% ipython --no-banner

In [1]: import numpy as np

In [2]: np.set_printoptions(suppress=True, linewidth=120)

In [3]: rd = lambda a: np.round(a, 2) + 0

In [4]: M = np.array([[2, 0, 1, 0, 2, 2, 2, 0, 1],
   ...:     [2, 1, 2, 0, 2, 0, 2, 4, 1],
   ...:     [2, 0, 2, 1, 0, 2, 0, 0, 1],
   ...:     [2, 1, 1, 0, 1, 0, 1, 4, 2],
   ...:     [2, 1, 2, 0, 2, 2, 1, 4, 2],
   ...:     [0, 2, 1, 2, 0, 1, 0, 8, 1],
   ...:     [1, 0, 0, 1, 0, 2, 1, 0, 1]])

In [5]: t3 = np.stack([M, 2 * M, M[::-1]])

In [6]: t3.sum(axis=0)
Out[6]: 
array([[ 7,  0,  3,  1,  6,  8,  7,  0,  4],
       [ 6,  5,  7,  2,  6,  1,  6, 20,  4],
       [ 8,  1,  8,  3,  2,  8,  1,  4,  5],
       [ 8,  4,  4,  0,  4,  0,  4, 16,  8],
       [ 8,  3,  8,  1,  6,  8,  3, 12,  7],
       [ 2,  7,  5,  6,  2,  3,  2, 28,  4],
       [ 5,  0,  1,  3,  2,  8,  5,  0,  4]])

In [7]: t3.shape
Out[7]: (3, 7, 9)

In [8]: rd(np.linalg.norm(t3, axis=(1, 2)))
Out[8]: array([14.66, 29.33, 14.66])

In [9]: np.einsum("bij,cij->bc", t3, t3)
Out[9]: 
array([[215, 430, 148],
       [430, 860, 296],
       [148, 296, 215]])

In [10]: (t3 @ M.T).shape
Out[10]: (3, 7, 7)

In [11]: np.linalg.matrix_rank(t3)
Out[11]: array([7, 7, 7])

In [12]: np.linalg.matrix_rank(t3.reshape(3, -1))
Out[12]: np.int64(2)

In [13]: W0 = np.load("data.npy")

In [14]: W0
Out[14]: 
array([[ 0., -1.,  2.,  0.,  2.],
       [ 3.,  2., -2.,  0., -1.],
       [ 1.,  1., -1.,  1.,  2.],
       [ 0.,  0.,  0., -3.,  1.],
       [ 0.,  0.,  0.,  1., -3.]])

In [15]: left, s, VT = np.linalg.svd(W0)

In [16]: np.argmax(s[:-1] / (s[1:] + 1e-6)) + 1
Out[16]: np.int64(4)

In [17]: M2 = left[:, :4] @ np.diag(s[:4]) @ VT[:4]

In [18]: np.linalg.matrix_rank(M2)
Out[18]: np.int64(4)

In [19]: rd(M2)
Out[19]: 
array([[ 0.  , -1.01,  2.  ,  0.  ,  2.  ],
       [ 3.  ,  2.01, -1.99,  0.  , -1.  ],
       [ 1.01,  0.96, -1.02,  1.  ,  2.  ],
       [ 0.01, -0.03, -0.02, -3.  ,  1.  ],
       [ 0.02, -0.05, -0.02,  1.  , -3.  ]])

In [20]: np.linalg.matrix_rank(W0, rtol=0.05)
Out[20]: np.int64(4)
